$ python3 -q
>>> import numpy as np
>>> import numpy.linalg as la
>>> np.set_printoptions(precision=2, suppress=True, linewidth=200)
>>> basis = np.array([[-0.2, 1.3, 0.0, 1.1, -1.6, 0.2, -0.5, 0.0, -0.4, -0.3]])
>>> rng = np.random.default_rng(88287)
>>> W0 = np.array([[0],
...     [0],
...     [0],
...     [-3],
...     [1],
...     [3],
...     [-3],
...     [2],
...     [-1],
...     [2],
...     [-2],
...     [3],
...     [2],
...     [0],
...     [-3],
...     [-2],
...     [-1],
...     [-3],
...     [1],
...     [2],
...     [3],
...     [-1],
...     [-2],
...     [3],
...     [-2],
...     [1],
...     [2],
...     [-3],
...     [-2],
...     [3],
...     [-1],
...     [-2],
...     [-3],
...     [0],
...     [-3],
...     [-2],
...     [3],
...     [3],
...     [0],
...     [-1],
...     [-1],
...     [2],
...     [-2],
...     [-1],
...     [-3]]) @ basis + 0.05 * rng.normal(size=(45, 10))
>>> W0.round(2) + 0
array([[-0.07,  0.02, -0.03,  0.02,  0.12, -0.04,  0.  , -0.04,  0.02,  0.01],
       [-0.04,  0.03, -0.05,  0.05, -0.1 ,  0.09, -0.06, -0.03,  0.06, -0.04],
       [ 0.03,  0.04,  0.03,  0.01,  0.02,  0.02,  0.01,  0.07,  0.05,  0.1 ],
       [ 0.65, -3.9 , -0.04, -3.23,  4.87, -0.55,  1.47, -0.05,  1.14,  0.85],
       [-0.22,  1.26,  0.02,  1.01, -1.58,  0.21, -0.43,  0.  , -0.38, -0.37],
       [-0.62,  3.87, -0.01,  3.33, -4.87,  0.61, -1.5 ,  0.09, -1.18, -0.89],
       [ 0.57, -3.93,  0.05, -3.34,  4.8 , -0.62,  1.54,  0.  ,  1.17,  0.84],
       [-0.45,  2.6 ,  0.05,  2.21, -3.11,  0.4 , -1.03,  0.01, -0.87, -0.61],
       [ 0.14, -1.27,  0.  , -1.01,  1.65, -0.21,  0.5 ,  0.06,  0.4 ,  0.38],
       [-0.33,  2.6 ,  0.01,  2.14, -3.15,  0.31, -1.08, -0.07, -0.8 , -0.49],
       [ 0.43, -2.59, -0.09, -2.21,  3.21, -0.49,  1.  ,  0.03,  0.81,  0.59],
       [-0.62,  3.97, -0.07,  3.24, -4.77,  0.62, -1.46,  0.05, -1.2 , -0.93],
       [-0.33,  2.67, -0.06,  2.17, -3.2 ,  0.35, -0.99,  0.02, -0.74, -0.55],
       [-0.03, -0.01,  0.04, -0.07, -0.01,  0.01,  0.02, -0.01,  0.01,  0.02],
       [ 0.64, -3.93, -0.07, -3.24,  4.8 , -0.67,  1.6 ,  0.02,  1.17,  0.9 ],
       [ 0.38, -2.57, -0.02, -2.21,  3.26, -0.34,  1.08,  0.04,  0.83,  0.62],
       [ 0.23, -1.24,  0.04, -1.11,  1.66, -0.15,  0.59,  0.  ,  0.42,  0.28],
       [ 0.56, -3.9 ,  0.02, -3.23,  4.74, -0.59,  1.55, -0.01,  1.14,  0.88],
       [-0.18,  1.32, -0.09,  1.07, -1.56,  0.2 , -0.54,  0.02, -0.35, -0.3 ],
       [-0.45,  2.58, -0.01,  2.26, -3.22,  0.38, -1.01,  0.03, -0.77, -0.64],
       [-0.5 ,  4.  , -0.09,  3.32, -4.72,  0.59, -1.57, -0.02, -1.19, -0.83],
       [ 0.18, -1.24, -0.06, -1.1 ,  1.56, -0.17,  0.49,  0.11,  0.36,  0.42],
       [ 0.35, -2.6 ,  0.  , -2.19,  3.27, -0.4 ,  0.9 , -0.06,  0.79,  0.63],
       [-0.65,  3.88,  0.05,  3.3 , -4.86,  0.67, -1.5 ,  0.03, -1.26, -0.85],
       [ 0.35, -2.61, -0.04, -2.24,  3.26, -0.37,  1.04, -0.08,  0.84,  0.64],
       [-0.17,  1.35, -0.01,  1.13, -1.6 ,  0.14, -0.62, -0.02, -0.44, -0.33],
       [-0.38,  2.61,  0.01,  2.17, -3.16,  0.39, -1.06, -0.07, -0.81, -0.58],
       [ 0.69, -3.86, -0.05, -3.23,  4.81, -0.58,  1.52,  0.02,  1.2 ,  0.83],
       [ 0.33, -2.6 ,  0.06, -2.17,  3.15, -0.44,  0.95,  0.02,  0.76,  0.61],
       [-0.57,  3.92, -0.01,  3.27, -4.85,  0.58, -1.5 ,  0.01, -1.16, -0.87],
       [ 0.19, -1.32,  0.08, -1.17,  1.61, -0.17,  0.5 , -0.06,  0.37,  0.28],
       [ 0.34, -2.6 , -0.03, -2.17,  3.12, -0.47,  1.05, -0.04,  0.92,  0.53],
       [ 0.62, -3.94,  0.03, -3.19,  4.76, -0.56,  1.53, -0.03,  1.17,  0.88],
       [-0.02, -0.02, -0.05, -0.02,  0.01, -0.01, -0.05, -0.02, -0.01, -0.05],
       [ 0.59, -3.94,  0.04, -3.32,  4.78, -0.59,  1.52, -0.01,  1.18,  0.86],
       [ 0.4 , -2.61,  0.04, -2.19,  3.24, -0.38,  1.06,  0.01,  0.78,  0.62],
       [-0.54,  3.88,  0.  ,  3.33, -4.79,  0.57, -1.51,  0.01, -1.24, -0.97],
       [-0.53,  3.97,  0.01,  3.25, -4.85,  0.49, -1.36, -0.06, -1.07, -0.86],
       [ 0.04,  0.05, -0.07, -0.04,  0.01, -0.06, -0.11, -0.07,  0.04,  0.  ],
       [ 0.2 , -1.35, -0.04, -1.07,  1.61, -0.16,  0.49,  0.  ,  0.45,  0.34],
       [ 0.08, -1.32,  0.07, -1.1 ,  1.57, -0.24,  0.49,  0.09,  0.43,  0.39],
       [-0.42,  2.6 , -0.02,  2.19, -3.2 ,  0.44, -0.93,  0.06, -0.83, -0.64],
       [ 0.38, -2.54,  0.01, -2.2 ,  3.15, -0.42,  0.97, -0.01,  0.81,  0.52],
       [ 0.18, -1.16, -0.09, -1.13,  1.54, -0.17,  0.5 ,  0.05,  0.42,  0.3 ],
       [ 0.54, -3.92, -0.05, -3.33,  4.83, -0.57,  1.44, -0.02,  1.12,  0.97]])
>>> Xs = (W0 - W0.mean(axis=0)) / W0.std(axis=0)
>>> np.argwhere(np.abs(Xs) > 2)
array([[21,  7]])
>>> Xs.std(axis=0)
array([1., 1., 1., 1., 1., 1., 1., 1., 1., 1.])
>>> b = la.lstsq(np.delete(Xs, 0, axis=1), Xs[:, 0])[0]
>>> round(1 - np.var(Xs[:, 0] - np.delete(Xs, 0, axis=1) @ b), 2)
np.float64(0.99)
>>> b
array([ 0.68, -0.04,  0.31,  1.49, -0.18,  0.53, -0.03, -0.19, -0.02])
